$ ipython --no-banner

In [1]: import numpy as np

In [2]: np.set_printoptions(suppress=True, linewidth=160)

In [3]: rnd = lambda a: np.round(a, 1) + 0

In [4]: F = np.array([[-1, 5, -3],
   ...:     [0, 0, 0],
   ...:     [-10, 8, -8],
   ...:     [-8, 3, -7],
   ...:     [0, 0, 0],
   ...:     [0, 0, 0],
   ...:     [-1, 5, -3],
   ...:     [-1, 5, -3],
   ...:     [0, 0, 0],
   ...:     [-9, 3, -5]])

In [5]: # rows 1 and 4 are equal

In [6]: vec = np.array([-4, 3, 1])

In [7]: y = F @ vec

In [8]: rnd(np.linalg.lstsq(F, y)[0])
Out[8]: array([-4.,  3.,  1.])

In [9]: y
Out[9]: array([16,  0, 56, 34,  0,  0, 16, 16,  0, 40])

In [10]: rng = np.random.default_rng(613)

In [11]: y = y + 0.3 * rng.normal(size=10)

In [12]: rnd(y)
Out[12]: array([16.3, -0.1, 56. , 34.3, -0.1, -0.3, 15.9, 16. ,  0. , 40.1])

In [13]: c, *_ = np.linalg.lstsq(F, y)

In [14]: rnd(c)
Out[14]: array([-4. ,  3. ,  0.9])

In [15]: c.round()
Out[15]: array([-4.,  3.,  1.])

In [16]: idx = rng.permutation(3)

In [17]: A2 = F[:, idx] * rng.choice([-1, 1], 3)

In [18]: A2
Out[18]: 
array([[ 1, -5, -3],
       [ 0,  0,  0],
       [10, -8, -8],
       [ 8, -3, -7],
       [ 0,  0,  0],
       [ 0,  0,  0],
       [ 1, -5, -3],
       [ 1, -5, -3],
       [ 0,  0,  0],
       [ 9, -3, -5]])

In [19]: U, _, VT = np.linalg.svd(F.T @ A2)

In [20]: idx
Out[20]: array([0, 1, 2])

In [21]: rnd(U @ VT)
Out[21]: 
array([[-1.,  0.,  0.],
       [ 0., -1.,  0.],
       [ 0.,  0.,  1.]])

In [22]: rnd(np.linalg.lstsq(F, A2)[0])
Out[22]: 
array([[-1.,  0.,  0.],
       [ 0., -1.,  0.],
       [ 0.,  0.,  1.]])

In [23]: d = np.linalg.norm(F[:, None] - F[None], axis=-1)

In [24]: (d + 1e9 * np.eye(10)).round(6).argmin(axis=1)
Out[24]: array([6, 4, 3, 9, 1, 1, 0, 0, 1, 3])

In [25]: rnd(d[:5, :5])
Out[25]: 
array([[ 0. ,  5.9, 10.7,  8.3,  5.9],
       [ 5.9,  0. , 15.1, 11. ,  0. ],
       [10.7, 15.1,  0. ,  5.5, 15.1],
       [ 8.3, 11. ,  5.5,  0. , 11. ],
       [ 5.9,  0. , 15.1, 11. ,  0. ]])

In [26]: rnd(np.linalg.norm(F, axis=1))
Out[26]: array([ 5.9,  0. , 15.1, 11. ,  0. ,  0. ,  5.9,  5.9,  0. , 10.7])

In [27]: np.flatnonzero(d[1] < d.mean() / 2)
Out[27]: array([1, 4, 5, 8])

In [28]: d.mean(axis=1).argmax()
Out[28]: np.int64(2)

In [29]: Z = F[[4, 7]].astype(float)

In [30]: for _ in range(3):
    ...:     idx = np.linalg.norm(F[:, None] - Z, axis=-1).argmin(axis=1)
    ...:     Z = np.array([F[idx == j].mean(axis=0) for j in range(2)])
    ...: 

In [31]: idx
Out[31]: array([1, 0, 1, 1, 0, 0, 1, 1, 0, 1])

In [32]: rnd(Z[1] - Z[0])
Out[32]: array([-5. ,  4.8, -4.8])

In [33]: np.bincount(idx)
Out[33]: array([4, 6])

In [34]: cen = F - F.mean(axis=0)

In [35]: U, sigma, VT = np.linalg.svd(cen, full_matrices=False)

In [36]: rnd(VT[0] * np.sign(VT[0, np.abs(VT[0]).argmax()]))
Out[36]: array([ 0.7, -0.4,  0.5])

In [37]: np.searchsorted(np.cumsum(sigma ** 2) / (sigma ** 2).sum(), 0.9) + 1
Out[37]: np.int64(2)

In [38]: rnd((sigma ** 2).sum() ** 2 / (sigma ** 4).sum())
Out[38]: np.float64(1.3)

In [39]: rnd(sigma ** 2 / (sigma ** 2).sum())
Out[39]: array([0.9, 0.1, 0. ])

In [40]: np.abs(VT[0]).argmax()
Out[40]: np.int64(0)

In [41]: rnd(cen.mean(axis=0))
Out[41]: array([0., 0., 0.])
